% ipython --no-banner

In [1]: import numpy as np

In [2]: np.set_printoptions(precision=3, suppress=True, linewidth=200, sign=" ")

In [3]: rd = lambda a: np.round(a, 3) + 0

In [4]: M2 = np.array([[2, 2], [0, 0]])

In [5]: W2 = np.array([[-8, 9], [5, -3]])

In [6]: A = np.kron(M2, W2)

In [7]: print(A)
[[-16  18 -16  18]
 [ 10  -6  10  -6]
 [  0   0   0   0]
 [  0   0   0   0]]

In [8]: left, sv, VT = np.linalg.svd(A)

In [9]: V = VT[:(sv > 1e-8).sum()]

In [10]: rng = np.random.default_rng(531)

In [11]: x0 = A[2] + 5 * A[3] + rng.integers(2) * np.eye(4)[0]

In [12]: print(x0)
[ 1.  0.  0.  0.]

In [13]: print(np.linalg.matrix_rank(np.vstack([A, x0])))
3

In [14]: print(np.allclose(V.T @ V @ x0, x0))
False

In [15]: rank = np.linalg.matrix_rank(A)

In [16]: print(rank)
2

In [17]: null = np.linalg.svd(A)[2][rank:].T

In [18]: print([int(np.linalg.matrix_rank(A[:, :j + 1])) for j in range(4)])
[1, 2, 2, 2]

In [19]: print([int(np.linalg.matrix_rank(A[:i])) for i in range(1, len(A) + 1)])
[1, 2, 2, 2]

In [20]: print(rd(A @ null))
[[ 0.  0.]
 [ 0.  0.]
 [ 0.  0.]
 [ 0.  0.]]

In [21]: print([int(np.linalg.matrix_rank(np.delete(A, i, axis=0))) for i in range(4)])
[1, 1, 2, 2]

In [22]: print(np.linalg.matrix_rank(A.T @ A), np.linalg.matrix_rank(A @ A.T))
2 2

In [23]: print(null.shape)
(4, 2)

In [24]: left, sv, VT = np.linalg.svd(A)

In [25]: print(np.argmax(sv[:-1] / (sv[1:] + 1e-6)) + 1)
2

In [26]: M2 = left[:, :2] @ np.diag(sv[:2]) @ VT[:2]

In [27]: print(np.linalg.matrix_rank(M2))
2

In [28]: print(rd(np.linalg.norm(A - M2, 2)), sv[2])
0.0 0.0

In [29]: print(np.linalg.matrix_rank(A, rtol=0.05))
2

In [30]: F = np.loadtxt("sample6.csv", delimiter=",")

In [31]: print(F)
[[ 1.852 -1.471  0.727]
 [-7.448  4.685 -3.051]
 [-3.723  4.419 -1.95 ]
 [-4.153  2.891 -1.776]
 [-2.687  2.34  -1.185]
 [ 1.31  -0.612  0.723]
 [ 2.482 -1.541  0.99 ]
 [ 6.571 -7.468  3.22 ]
 [-0.384 -0.738  0.039]
 [ 4.699 -1.102  1.876]
 [-3.778  2.518 -1.974]
 [ 1.689 -2.445  1.144]
 [-3.407  2.617 -1.574]
 [ 4.361 -4.991  2.323]
 [-4.342  3.616 -1.938]
 [-1.071  0.738 -0.505]
 [ 2.076 -1.891  1.029]
 [-0.045  2.439 -0.425]
 [-1.718  0.355 -0.969]
 [-6.532  4.757 -3.198]
 [ 3.388 -1.749  1.197]]

In [32]: Xc = F - F.mean(axis=0)

In [33]: left, sv, VT = np.linalg.svd(Xc, full_matrices=False)

In [34]: print(rd(Xc.mean(axis=0)))
[ 0.  0.  0.]

In [35]: print(rd(sv ** 2 / (sv ** 2).sum()))
[ 0.968  0.031  0.001]

In [36]: print(np.linalg.matrix_rank(Xc))
3

In [37]: print(np.abs(VT[0]).argmax())
0

In [38]: print(np.searchsorted(np.cumsum(sv ** 2) / (sv ** 2).sum(), 0.9) + 1)
1

In [39]: arr = np.loadtxt("out16.csv", delimiter=",")

In [40]: print(rd(arr))
[[-0.976  2.167 -1.831]
 [ 0.975 -2.164  1.835]
 [ 1.062 -2.803  0.121]
 [ 0.444 -1.754 -2.393]
 [ 1.076 -2.769  0.42 ]
 [ 0.537 -0.752  2.854]
 [ 0.996 -2.248  1.718]
 [-0.386  1.623  2.493]
 [-0.287  1.394  2.641]
 [-0.061  0.847  2.877]
 [ 0.444 -1.753 -2.394]
 [ 0.874 -1.797  2.238]
 [-0.786  2.46   1.526]
 [ 0.809 -2.502 -1.444]
 [-1.076  2.769 -0.421]
 [-1.013  2.796  0.393]
 [-0.776  1.475 -2.494]
 [ 1.051 -2.496  1.291]
 [ 0.058  0.547  2.949]
 [-1.078  2.746 -0.544]]

In [41]: ang = np.radians(15)

In [42]: Rm = np.eye(3)

In [43]: Rm[2, 2] = Rm[0, 0] = np.cos(ang)

In [44]: Rm[2, 0], Rm[0, 2] = -np.sin(ang), np.sin(ang)

In [45]: print(rd(Rm))
[[ 0.966  0.     0.259]
 [ 0.     1.     0.   ]
 [-0.259  0.     0.966]]

In [46]: M2 = arr @ Rm.T

In [47]: print(rd(np.linalg.svd(arr, compute_uv=False)), rd(np.linalg.svd(M2, compute_uv=False)))
[ 10.111   8.819   0.   ] [ 10.111   8.819   0.   ]

In [48]: print(rd(np.linalg.det(Rm)), rd(np.trace(Rm)))
1.0 2.932

In [49]: print(np.allclose(np.linalg.norm(arr, axis=1), np.linalg.norm(M2, axis=1)))
True

In [50]: print(rd(np.abs(M2 - arr).max(axis=0)))
[ 0.761  0.     0.316]

In [51]: u, r1 = F[12], F[0]

In [52]: print(rd(u @ r1))
-11.304

In [53]: pr = (u @ r1) / (u @ u) * u

In [54]: print(rd(r1 - pr))
[ 0.012 -0.058 -0.123]

In [55]: print(rd(np.outer(u, r1)))
[[-6.31   5.012 -2.477]
 [ 4.847 -3.85   1.903]
 [-2.915  2.315 -1.144]]

In [56]: print(np.linalg.matrix_rank(np.outer(u, r1)))
1

In [57]: z = arr[:, 0] > np.median(arr[:, 0])

In [58]: u = arr[z].mean(axis=0) - arr[~z].mean(axis=0)

In [59]: print((((arr - arr.mean(axis=0)) @ u > 0) == z).mean())
1.0

In [60]: print(((arr - arr.mean(axis=0)) @ u > 0).astype(int))
[ 0  1  1  1  1  1  1  0  0  0  1  1  0  1  0  0  0  1  0  0]

In [61]: print(z.astype(int))
[ 0  1  1  1  1  1  1  0  0  0  1  1  0  1  0  0  0  1  0  0]

In [62]: print(np.argsort(-np.abs(u).round(6), kind="stable"))
[ 1  0  2]

In [63]: X = np.loadtxt("block17.csv", delimiter=",")

In [64]: print(X)
[[ 0.  0.  0.]
 [ 0.  0.  0.]
 [ 0.  0.  0.]
 [-1. -5.  1.]
 [ 0.  0.  0.]
 [ 0.  1. -3.]
 [ 0.  0.  0.]
 [ 2. -2.  0.]
 [ 0.  0.  0.]
 [-3. -2. -2.]
 [ 0.  1. -3.]
 [-3. -2. -2.]
 [ 0.  0.  0.]
 [-1. -5.  1.]
 [ 2. -3.  3.]
 [ 2. -3.  3.]
 [-3. -2. -2.]
 [-1. -5.  1.]
 [ 0.  0.  0.]
 [ 0.  1. -3.]
 [-3. -1. -5.]
 [ 0.  0.  0.]
 [-3. -1. -5.]
 [ 0.  0.  0.]
 [-1. -4. -2.]
 [ 2. -3.  3.]]

In [65]: Xc = (X - X.mean(axis=0)) / X.std(axis=0)

In [66]: print(rd(Xc.std(axis=0)))
[ 1.  1.  1.]

In [67]: print(np.argwhere(np.abs(Xc) > 2))
[[ 20   2]
 [ 22   2]]

In [68]: b = np.linalg.lstsq(np.delete(Xc, 2, axis=1), Xc[:, 2])[0]

In [69]: print(rd(1 - np.var(Xc[:, 2] - np.delete(Xc, 2, axis=1) @ b)))
0.712

In [70]: print(np.abs(b).argmax())
0

In [71]: W2 = X[[6, 10]].astype(float)

In [72]: for _ in range(3):
    ...:     z = np.linalg.norm(X[:, None] - W2, axis=-1).argmin(axis=1)
    ...:     W2 = np.array([X[z == j].mean(axis=0) for j in range(2)])
    ...: 

In [73]: print(z)
[ 0  0  0  0  0  1  0  0  0  1  1  1  0  0  0  0  1  0  0  1  1  0  1  0  1  0]

In [74]: print(rd(W2))
[[ 0.294 -1.529  0.706]
 [-1.778 -1.    -3.   ]]

In [75]: M2 = np.c_[X[:, :1] @ np.array([[2]]), np.array([3, -4, 5, -4, 1, 3, -1, -3, 3, 0, -3, 4, 5, -3, -3, 5, -1, 5, 4, 3, -5, 2, -2, 5, -5, -5])]

In [76]: print(M2)
[[ 0.  3.]
 [ 0. -4.]
 [ 0.  5.]
 [-2. -4.]
 [ 0.  1.]
 [ 0.  3.]
 [ 0. -1.]
 [ 4. -3.]
 [ 0.  3.]
 [-6.  0.]
 [ 0. -3.]
 [-6.  4.]
 [ 0.  5.]
 [-2. -3.]
 [ 4. -3.]
 [ 4.  5.]
 [-6. -1.]
 [-2.  5.]
 [ 0.  4.]
 [ 0.  3.]
 [-6. -5.]
 [ 0.  2.]
 [-6. -2.]
 [ 0.  5.]
 [-2. -5.]
 [ 4. -5.]]

In [77]: print(np.linalg.matrix_rank(np.c_[X, M2]))
4

In [78]: print(rd(np.linalg.norm(M2 - X @ np.linalg.lstsq(X, M2)[0], axis=0)))
[  0.     17.708]

In [79]: print(rd(np.linalg.norm(np.linalg.qr(X)[0].T @ M2, axis=0) ** 2 / ((M2 ** 2).sum(axis=0) + 1e-12)))
[ 1.     0.096]

In [80]: Xc = X - X.mean(axis=0)

In [81]: V = np.linalg.svd(Xc)[2][:2]

In [82]: M2 = Xc - Xc @ V.T @ V

In [83]: print(rd(np.cov(Xc @ V.T, rowvar=False)))
[[ 6.646  0.   ]
 [ 0.     3.521]]

In [84]: u = np.array([2, 0, 1])

In [85]: m1 = np.array([np.roll(u, i) for i in range(3)])

In [86]: print(m1)
[[ 2  0  1]
 [ 1  2  0]
 [ 0  1  2]]

In [87]: print(rd(np.sort(np.abs(np.fft.fft(m1[0])))), rd(np.sort(np.linalg.svd(m1, compute_uv=False))))
[ 1.732  1.732  3.   ] [ 1.732  1.732  3.   ]

In [88]: print(m1 @ (-1.0) ** np.arange(3))
[ 3. -1.  1.]

In [89]: print(np.allclose(m1 @ m1.T, m1.T @ m1))
True

In [90]: print(rd(np.fft.fft(m1[0])))
[ 3. +0.j     1.5+0.866j  1.5-0.866j]

In [91]: print(m1 @ np.ones(3))
[ 3.  3.  3.]

In [92]: W0 = np.loadtxt("case9.csv", delimiter=",")

In [93]: print(W0)
[[ 1.986  7.987 -5.988]
 [ 5.996 -6.008  7.049]
 [11.009  8.002 -3.027]]

In [94]: P = np.triu(np.array([[3, 1, 2], [2, 0, 2], [1, 2, 2]]), 1) + np.eye(3)

In [95]: M2 = P @ W0 @ np.linalg.inv(P)

In [96]: print(rd(np.trace(M2)), np.trace(W0))
-7.049 -7.049

In [97]: print(rd(P @ W0 - W0 @ P))
[[ 28.014   8.01  -18.951]
 [ 22.018  10.008  -6.03 ]
 [  0.    -11.009 -38.022]]

In [98]: print(rd(np.abs(np.linalg.svd(W0)[2][-1])))
[ 0.248  0.621  0.743]

In [99]: u = np.array([2, 3, 0])

In [100]: print(rd(np.polyval(u, W0[0])))
[  13.846  151.545   53.748]

In [101]: E = np.load("mat.npy")

In [102]: print(E)
[[ 1.  0.  0.  0.]
 [ 0.  0.  3.  2.]
 [ 0.  3.  1.  1.]
 [ 0.  1.  1.  3.]]

In [103]: z = rng.permutation(4)

In [104]: print(z)
[ 3  0  1  2]

In [105]: M2 = E[z][:, z]

In [106]: print(np.trace(M2))
5.0

In [107]: print(np.diag(M2))
[ 3.  1.  0.  1.]

In [108]: print(rd(np.linalg.det(M2)), rd(np.linalg.det(E[z])))
-20.0 20.0

In [109]: print(np.allclose(M2, E))
False

In [110]: u = np.array([0, 3, 5, 0])

In [111]: M2 = E + np.outer(u, np.eye(4)[0])

In [112]: print(np.linalg.matrix_rank(np.linalg.inv(M2) - np.linalg.inv(E), tol=1e-8))
1

In [113]: print(E.sum(axis=0))
[ 1.  4.  5.  6.]

In [114]: print(rd(np.linalg.svd(E, compute_uv=False)))
[ 5.084  2.629  1.496  1.   ]

In [115]: print(E.shape)
(4, 4)

In [116]: print(np.abs(E).max())
3.0

In [117]: print(rd(np.linalg.det(E)))
-20.0

In [118]: print(E @ E)
[[  1.   0.   0.   0.]
 [  0.  11.   5.   9.]
 [  0.   4.  11.  10.]
 [  0.   6.   7.  12.]]

In [119]: M2 = np.linalg.inv(E)

In [120]: print(rd(np.linalg.cond(E)))
5.084

In [121]: print(np.allclose(M2, E.T))
False

In [122]: print(rd(np.linalg.det(E) * M2))
[[-20.   0.   0.   0.]
 [  0.   2.  -7.   1.]
 [  0.  -8.  -2.   6.]
 [  0.   2.   3.  -9.]]

In [123]: print(rd(np.linalg.slogdet(E)[0]))
-1.0

In [124]: print(rd(np.linalg.inv(M2)))
[[ 1.  0.  0.  0.]
 [ 0.  0.  3.  2.]
 [ 0.  3.  1.  1.]
 [ 0.  1.  1.  3.]]

In [125]: data = np.load("m.npy")

In [126]: print(data)
[[ 14  14  14]
 [ 14  17  20]
 [ 14  20  26]]

In [127]: ev, V = np.linalg.eigh(data)

In [128]: print(rd(np.linalg.eigvalsh(data @ data)))
[    0.       23.333  2721.667]

In [129]: print((ev > 1e-8).sum(), (ev < -1e-8).sum())
2 0

In [130]: print(np.unique(ev.round(6) + 0, return_counts=True)[1])
[ 1  1  1]

In [131]: P = np.triu(np.array([[2, 8, -3, -6], [4, -7, 3, -2], [-1, 2, -8, -7], [6, -7, -8, 1]]), 1) + np.eye(4)

In [132]: M2 = P @ E @ np.linalg.inv(P)

In [133]: print(np.trace(M2), np.trace(E))
5.0 5.0

In [134]: print(rd(np.poly(M2)))
[  1.  -5.  -5.  29. -20.]

In [135]: x0 = np.array([-9, 6, 9])

In [136]: rhs = X @ x0

In [137]: print(rd(np.linalg.solve(X.T @ X, X.T @ rhs)))
[-9.  6.  9.]

In [138]: print(rhs)
[  0.   0.   0. -12.   0. -21.   0. -30.   0.  -3. -21.  -3.   0. -12.  -9.  -9.  -3. -12.   0. -21. -24.   0. -24.   0. -33.  -9.]

In [139]: rhs = rhs + 0.02 * rng.normal(size=26)

In [140]: print(rd(rhs))
[  0.01   -0.016  -0.003 -11.992   0.004 -20.985   0.014 -29.971   0.02   -3.005 -20.977  -3.006   0.065 -11.966  -9.006  -9.065  -2.966 -12.025  -0.004 -21.003 -24.03    0.009 -24.012  -0.011
 -33.016  -8.987]

In [141]: b, *_ = np.linalg.lstsq(X, rhs)

In [142]: print(b.round())
[-9.  6.  9.]

In [143]: print(rd(X.T @ (rhs - X @ b)))
[ 0.  0.  0.]
